$ ipython --no-banner

In [1]: import numpy as np

In [2]: import numpy.linalg as la

In [3]: np.set_printoptions(precision=2, suppress=True, linewidth=160, floatmode="fixed")

In [4]: def tidy(a):
   ...:     return np.round(a, 2) + 0
   ...: 

In [5]: data = np.array([[-1, 0, 1, 2],
   ...:     [3, 4, 5, 6],
   ...:     [7, 8, 9, 10],
   ...:     [11, 12, 13, 14],
   ...:     [15, 16, 17, 18],
   ...:     [19, 20, 21, 22],
   ...:     [23, 24, 25, 26],
   ...:     [27, 28, 29, 30],
   ...:     [31, 32, 33, 34]])

In [6]: # looks like rank 2

In [7]: left, s, Vh = la.svd(data)

In [8]: V = Vh[:(s > 1e-8).sum()]

In [9]: rng = np.random.default_rng(59)

In [10]: x0 = data[6] + 2 * data[1] + rng.integers(2) * np.eye(4)[2]

In [11]: print(x0)
[29.00 32.00 36.00 38.00]

In [12]: tidy(la.norm(x0 - V.T @ V @ x0))
Out[12]: np.float64(0.84)

In [13]: tidy(np.diag(V.T @ V))
Out[13]: array([0.70, 0.30, 0.30, 0.70])

In [14]: np.allclose(V.T @ V @ x0, x0)
Out[14]: False

In [15]: r = la.matrix_rank(data)

In [16]: r
Out[16]: np.int64(2)

In [17]: ns = la.svd(data)[2][r:].T

In [18]: ns.shape
Out[18]: (4, 2)

In [19]: [int(la.matrix_rank(np.delete(data, i, axis=0))) for i in range(9)]
Out[19]: [2, 2, 2, 2, 2, 2, 2, 2, 2]

In [20]: left, s, Vh = la.svd(data)

In [21]: np.argmax(s[:-1] / (s[1:] + 1e-6)) + 1
Out[21]: np.int64(2)

In [22]: tidy(s)
Out[22]: array([116.93,   3.55,   0.00,   0.00])

In [23]: B = left[:, :2] @ np.diag(s[:2]) @ Vh[:2]

In [24]: print(tidy(la.norm(data - B, 2)), tidy(s[2]))
0.0 0.0

In [25]: la.matrix_rank(data, rtol=0.05)
Out[25]: np.int64(1)

In [26]: print(la.matrix_rank(B))
2
